% ipython --no-banner

In [1]: import numpy as np

In [2]: from numpy import linalg as LA

In [3]: np.set_printoptions(suppress=True, linewidth=160)

In [4]: M2 = np.array([[-2, -3, -1, 1, 1, 0, -2, -3, 3],
   ...:     [2, 3, 2, 1, -3, 3, -2, 1, -3],
   ...:     [-2, 3, 1, -1, -2, -3, -3, -1, 1],
   ...:     [-3, -3, 3, 2, -1, 0, -3, -3, 1],
   ...:     [-3, 0, 2, 2, -2, 1, -1, -2, -2],
   ...:     [-2, 3, 0, -3, -2, 3, -2, -3, -2],
   ...:     [2, 0, -2, -1, -3, -1, -3, 1, 0],
   ...:     [-1, -3, 0, 3, 2, -1, -2, 3, 2],
   ...:     [1, 2, -1, -1, 1, -3, 3, 2, -1]])

In [5]: W0 = M2 + M2.T

In [6]: W0
Out[6]: 
array([[-4, -1, -3, -2, -2, -2,  0, -4,  4],
       [-1,  6,  5, -2, -3,  6, -2, -2, -1],
       [-3,  5,  2,  2,  0, -3, -5, -1,  0],
       [-2, -2,  2,  4,  1, -3, -4,  0,  0],
       [-2, -3,  0,  1, -4, -1, -4,  0, -1],
       [-2,  6, -3, -3, -1,  6, -3, -4, -5],
       [ 0, -2, -5, -4, -4, -3, -6, -1,  3],
       [-4, -2, -1,  0,  0, -4, -1,  6,  4],
       [ 4, -1,  0,  0, -1, -5,  3,  4, -2]])

In [7]: # equal to its transpose

In [8]: x = np.array([-1, 2, -3, -1, 0, 3, 2, 2, 3])

In [9]: rhs = W0 @ x

In [10]: rhs
Out[10]: array([ 11,   7, -16, -29, -19,  15,   1,  13, -13])

In [11]: print(np.round(LA.solve(W0, W0[:, 5]), 2) + 0)
[0. 0. 0. 0. 0. 1. 0. 0. 0.]

In [12]: np.round(LA.solve(W0, rhs), 2) + 0
Out[12]: array([-1.,  2., -3., -1.,  0.,  3.,  2.,  2.,  3.])

In [13]: w, V = LA.eigh(W0)

In [14]: x = np.array([1, 2, -1, -1, 2, 2, 2, -2, 2])

In [15]: (np.sign(V[:, -1].round(6)) == np.sign(V[0, -1].round(6))).astype(int)
Out[15]: array([1, 0, 0, 1, 1, 0, 1, 1, 1])

In [16]: x @ W0 @ x
Out[16]: np.int64(28)

In [17]: M2 = W0[0, 0] * W0[1:] - np.outer(W0[1:, 0], W0[0])

In [18]: M2
Out[18]: 
array([[  0, -25, -23,   6,  10, -26,   8,   4,   8],
       [  0, -23, -17, -14,  -6,   6,  20,  -8,  12],
       [  0,   6, -14, -20,  -8,   8,  16,  -8,   8],
       [  0,  10,  -6,  -8,  12,   0,  16,  -8,  12],
       [  0, -26,   6,   8,   0, -28,  12,   8,  28],
       [  0,   8,  20,  16,  16,  12,  24,   4, -12],
       [  0,   4,  -8,  -8,  -8,   8,   4, -40,   0],
       [  0,   8,  12,   8,  12,  28, -12,   0,  -8]])

In [19]: np.flatnonzero(~M2.round(6).any(axis=1))
Out[19]: array([], dtype=int64)

In [20]: W0[:, 0] / W0[0, 0]
Out[20]: array([ 1.  ,  0.25,  0.75,  0.5 ,  0.5 ,  0.5 , -0.  ,  1.  , -1.  ])

In [21]: rng = np.random.default_rng(6633)

In [22]: idx = rng.permutation(9)

In [23]: idx
Out[23]: array([3, 5, 6, 4, 1, 7, 8, 2, 0])

In [24]: M2 = W0[idx][:, idx]

In [25]: print(np.trace(M2))
8

In [26]: np.diag(M2)
Out[26]: array([ 4,  6, -6, -4,  6,  6, -2,  2, -4])

In [27]: np.allclose(M2, W0)
Out[27]: False

In [28]: M2
Out[28]: 
array([[ 4, -3, -4,  1, -2,  0,  0,  2, -2],
       [-3,  6, -3, -1,  6, -4, -5, -3, -2],
       [-4, -3, -6, -4, -2, -1,  3, -5,  0],
       [ 1, -1, -4, -4, -3,  0, -1,  0, -2],
       [-2,  6, -2, -3,  6, -2, -1,  5, -1],
       [ 0, -4, -1,  0, -2,  6,  4, -1, -4],
       [ 0, -5,  3, -1, -1,  4, -2,  0,  4],
       [ 2, -3, -5,  0,  5, -1,  0,  2, -3],
       [-2, -2,  0, -2, -1, -4,  4, -3, -4]])

In [29]: X = np.load("test0.npy")

In [30]: X
Out[30]: 
array([[59.08, 29.13, 69.84, 39.85, 57.79, 39.93],
       [57.78, 29.51, 70.26, 39.45, 60.84, 39.2 ],
       [59.62, 30.94, 71.04, 39.88, 60.86, 40.33],
       [59.4 , 31.34, 72.1 , 40.39, 60.82, 40.7 ],
       [59.79, 29.05, 69.33, 39.1 , 58.75, 40.43],
       [61.13, 31.32, 68.24, 39.44, 59.06, 39.27],
       [60.85, 30.99, 70.46, 40.73, 60.93, 41.91],
       [61.81, 29.02, 70.09, 40.12, 58.79, 39.08],
       [60.35, 30.94, 69.77, 41.11, 60.53, 41.91],
       [59.27, 30.82, 71.02, 39.93, 59.94, 40.74],
       [59.46, 30.17, 70.7 , 39.37, 59.16, 40.85],
       [61.2 , 29.39, 72.1 , 39.8 , 60.39, 41.38],
       [60.01, 30.8 , 70.89, 40.41, 60.5 , 41.36],
       [58.71, 29.96, 69.21, 39.17, 61.09, 41.57],
       [60.49, 28.49, 70.96, 41.34, 60.41, 39.37],
       [59.65, 31.09, 68.53, 40.4 , 59.05, 39.49],
       [60.65, 31.88, 69.49, 39.51, 61.68, 40.87],
       [59.78, 29.7 , 71.83, 39.06, 59.06, 39.79],
       [60.99, 28.16, 69.6 , 40.61, 58.05, 40.7 ],
       [58.28, 28.92, 69.68, 40.3 , 58.89, 39.4 ],
       [59.31, 31.43, 69.52, 39.54, 59.64, 39.63],
       [59.89, 30.48, 70.42, 41.06, 58.72, 40.48],
       [60.39, 30.78, 69.51, 40.02, 60.17, 38.9 ],
       [57.9 , 29.91, 70.36, 40.19, 61.37, 38.99],
       [61.1 , 30.14, 69.83, 40.1 , 59.71, 38.77]])

In [31]: f, g = X[7], X[3]

In [32]: np.round(f @ g, 2)
Out[32]: np.float64(16421.1)

In [33]: np.round(f @ f, 2)
Out[33]: np.float64(16168.37)

In [34]: pr = (f @ g) / (f @ f) * f

In [35]: round(float(LA.norm(f + g) ** 2 + LA.norm(f - g) ** 2), 2)
Out[35]: 65728.5

In [36]: LA.matrix_rank(np.outer(f, g))
Out[36]: np.int64(1)

In [37]: pr.round(2)
Out[37]: array([62.78, 29.47, 71.19, 40.75, 59.71, 39.69])

In [38]: x = np.array([-2, -2, 3, -3, -3, 2])

In [39]: h1 = np.maximum(X @ x, 0)

In [40]: X.T @ h1
Out[40]: array([0., 0., 0., 0., 0., 0.])

In [41]: x = np.array([1, 0, 0, -3, 0, 0])

In [42]: rhs = X @ x

In [43]: np.round(LA.pinv(X) @ X, 2) + 0
Out[43]: 
array([[1., 0., 0., 0., 0., 0.],
       [0., 1., 0., 0., 0., 0.],
       [0., 0., 1., 0., 0., 0.],
       [0., 0., 0., 1., 0., 0.],
       [0., 0., 0., 0., 1., 0.],
       [0., 0., 0., 0., 0., 1.]])

In [44]: np.round(LA.lstsq(X, rhs)[0], 2) + 0
Out[44]: array([ 1.,  0.,  0., -3.,  0.,  0.])

In [45]: print(np.round(LA.solve(X.T @ X, X.T @ rhs), 2) + 0)
[ 1.  0.  0. -3.  0.  0.]

In [46]: rhs = rhs + 0.3 * rng.normal(size=25)

In [47]: rhs.round(2)
Out[47]: 
array([-60.43, -60.75, -60.07, -61.55, -58.04, -57.25, -61.43, -57.95, -62.76, -60.17, -57.94, -57.94, -60.55, -58.92, -63.9 , -61.38, -58.03, -57.41, -60.49,
       -62.34, -59.36, -62.89, -59.47, -63.15, -59.5 ])

In [48]: b, *_ = LA.lstsq(X, rhs)

In [49]: round(float(LA.norm(rhs - X @ b)), 2)
Out[49]: 1.31

In [50]: b.round()
Out[50]: array([ 1.,  0.,  0., -3., -0.,  0.])

In [51]: q, Rm = LA.qr(X)

In [52]: np.allclose(Rm.T @ Rm, X.T @ X)
Out[52]: True

In [53]: np.round(q.T @ q, 2) + 0
Out[53]: 
array([[1., 0., 0., 0., 0., 0.],
       [0., 1., 0., 0., 0., 0.],
       [0., 0., 1., 0., 0., 0.],
       [0., 0., 0., 1., 0., 0.],
       [0., 0., 0., 0., 1., 0.],
       [0., 0., 0., 0., 0., 1.]])

In [54]: arr = np.loadtxt("run9.csv", delimiter=",")

In [55]: print(arr)
[[-43.34   8.53   9.23   7.87   1.41   9.09 -26.8   -9.09]
 [ -5.13  16.93  10.98 -10.95  18.11  14.09  35.96  13.89]
 [-18.01   3.78 -22.02  24.42  10.64 -10.72  -6.69  -3.84]
 [ -5.47  17.    12.65 -11.34  16.62  12.94  37.18  14.21]
 [-19.14   3.23 -23.32  23.74  10.63  -9.85  -7.25  -2.39]
 [-18.27   3.9  -23.67  23.37  11.13  -9.73  -6.6   -2.89]
 [-18.19   4.15 -21.67  24.84   8.96 -10.65  -5.61  -2.29]
 [-18.83   2.65 -21.02  23.94  10.59 -10.59  -5.21  -1.76]
 [-18.98   5.29 -22.33  23.75  10.18 -10.21  -5.92  -1.45]
 [-42.02   9.26  10.61   9.25   1.17   9.26 -27.57  -8.84]
 [-41.32   7.44   9.5    5.98   1.4   10.52 -26.68  -7.52]
 [ -4.65  18.41  11.96 -10.41  19.01  11.8   36.72  13.88]]

In [56]: f = np.array([0, 0, -3])

In [57]: np.polyval(f, arr[4])
Out[57]: array([-3., -3., -3., -3., -3., -3., -3., -3.])

In [58]: U, sig, VT = LA.svd(arr)

In [59]: sig.round(2)
Out[59]: array([120.73,  81.2 ,  74.55,   4.  ,   2.77,   2.15,   1.49,   1.47])

In [60]: M2 = U[:, :3] @ np.diag(sig[:3]) @ VT[:3]

In [61]: LA.matrix_rank(arr, rtol=0.05)
Out[61]: np.int64(3)

In [62]: np.round(LA.norm(arr - M2) / LA.norm(arr), 2)
Out[62]: np.float64(0.03)

In [63]: LA.matrix_rank(M2)
Out[63]: np.int64(3)

In [64]: round(float(LA.norm(arr - M2, 2)), 2), np.round(sig[3], 2)
Out[64]: (4.0, np.float64(4.0))

In [65]: m1 = np.loadtxt("data.csv", delimiter=",")

In [66]: m1
Out[66]: 
array([[-0.29,  2.08,  4.33, -2.95,  2.67],
       [ 2.08,  0.5 ,  0.55,  3.09,  1.7 ],
       [ 4.33,  0.55, -4.62,  2.22,  0.42],
       [-2.95,  3.09,  2.22,  0.7 , -0.76],
       [ 2.67,  1.7 ,  0.42, -0.76, -2.3 ]])

In [67]: # symmetric

In [68]: w, V = LA.eig(m1)

In [69]: np.round(np.sort(LA.eigvals(m1 @ m1)), 2)
Out[69]: array([ 4.  , 15.96, 16.02, 25.03, 81.1 ])

In [70]: M2 = np.array([[2, 0, 2, 3, 0, -3, 1, 0],
    ...:     [-3, -2, 0, 1, -1, -2, -3, 3],
    ...:     [0, 3, 2, -1, 3, 2, 0, 1],
    ...:     [0, 1, -2, 0, -2, 1, -1, 2],
    ...:     [2, -2, 0, -2, -2, -2, 3, 0],
    ...:     [3, -1, 0, 3, -1, -2, 2, -3],
    ...:     [3, 1, -2, -1, 3, -1, -1, 2],
    ...:     [0, 1, 0, -1, -1, 1, -1, 1]])

In [71]: M = np.triu(M2)

In [72]: M
Out[72]: 
array([[ 2,  0,  2,  3,  0, -3,  1,  0],
       [ 0, -2,  0,  1, -1, -2, -3,  3],
       [ 0,  0,  2, -1,  3,  2,  0,  1],
       [ 0,  0,  0,  0, -2,  1, -1,  2],
       [ 0,  0,  0,  0, -2, -2,  3,  0],
       [ 0,  0,  0,  0,  0, -2,  2, -3],
       [ 0,  0,  0,  0,  0,  0, -1,  2],
       [ 0,  0,  0,  0,  0,  0,  0,  1]])

In [73]: np.prod(np.diag(M)), round(LA.det(M), 2)
Out[73]: (np.int64(0), np.float64(0.0))

In [74]: print(LA.matrix_rank(M - M[0, 0] * np.eye(8)))
7

In [75]: np.abs(np.diag(LA.qr(M)[1])) > 1e-9
Out[75]: array([ True,  True,  True, False,  True,  True,  True,  True])

In [76]: print(np.allclose(M[:-1].T @ LA.lstsq(M[:-1].T, M[-1])[0], M[-1]))
True

In [77]: U, sig, VT = LA.svd(M)

In [78]: sig.round(2) + 0
Out[78]: array([7.1 , 6.33, 4.43, 2.96, 2.05, 0.93, 0.34, 0.  ])

In [79]: np.argmax(sig[:-1] / (sig[1:] + 1e-6)) + 1
Out[79]: np.int64(7)

In [80]: M2 = U[:, :7] @ np.diag(sig[:7]) @ VT[:7]

In [81]: LA.matrix_rank(M2)
Out[81]: np.int64(7)

In [82]: round(float(LA.norm(M - M2) / LA.norm(M)), 2)
Out[82]: 0.0

In [83]: M2.round(2) + 0
Out[83]: 
array([[ 2.,  0.,  2.,  3.,  0., -3.,  1.,  0.],
       [ 0., -2.,  0.,  1., -1., -2., -3.,  3.],
       [ 0.,  0.,  2., -1.,  3.,  2.,  0.,  1.],
       [ 0.,  0.,  0.,  0., -2.,  1., -1.,  2.],
       [ 0.,  0.,  0.,  0., -2., -2.,  3.,  0.],
       [ 0.,  0.,  0.,  0.,  0., -2.,  2., -3.],
       [ 0.,  0.,  0.,  0.,  0.,  0., -1.,  2.],
       [ 0.,  0.,  0.,  0.,  0.,  0.,  0.,  1.]])

In [84]: round(LA.norm(M - M2, 2), 2), np.round(sig[7], 2)
Out[84]: (np.float64(0.0), np.float64(0.0))
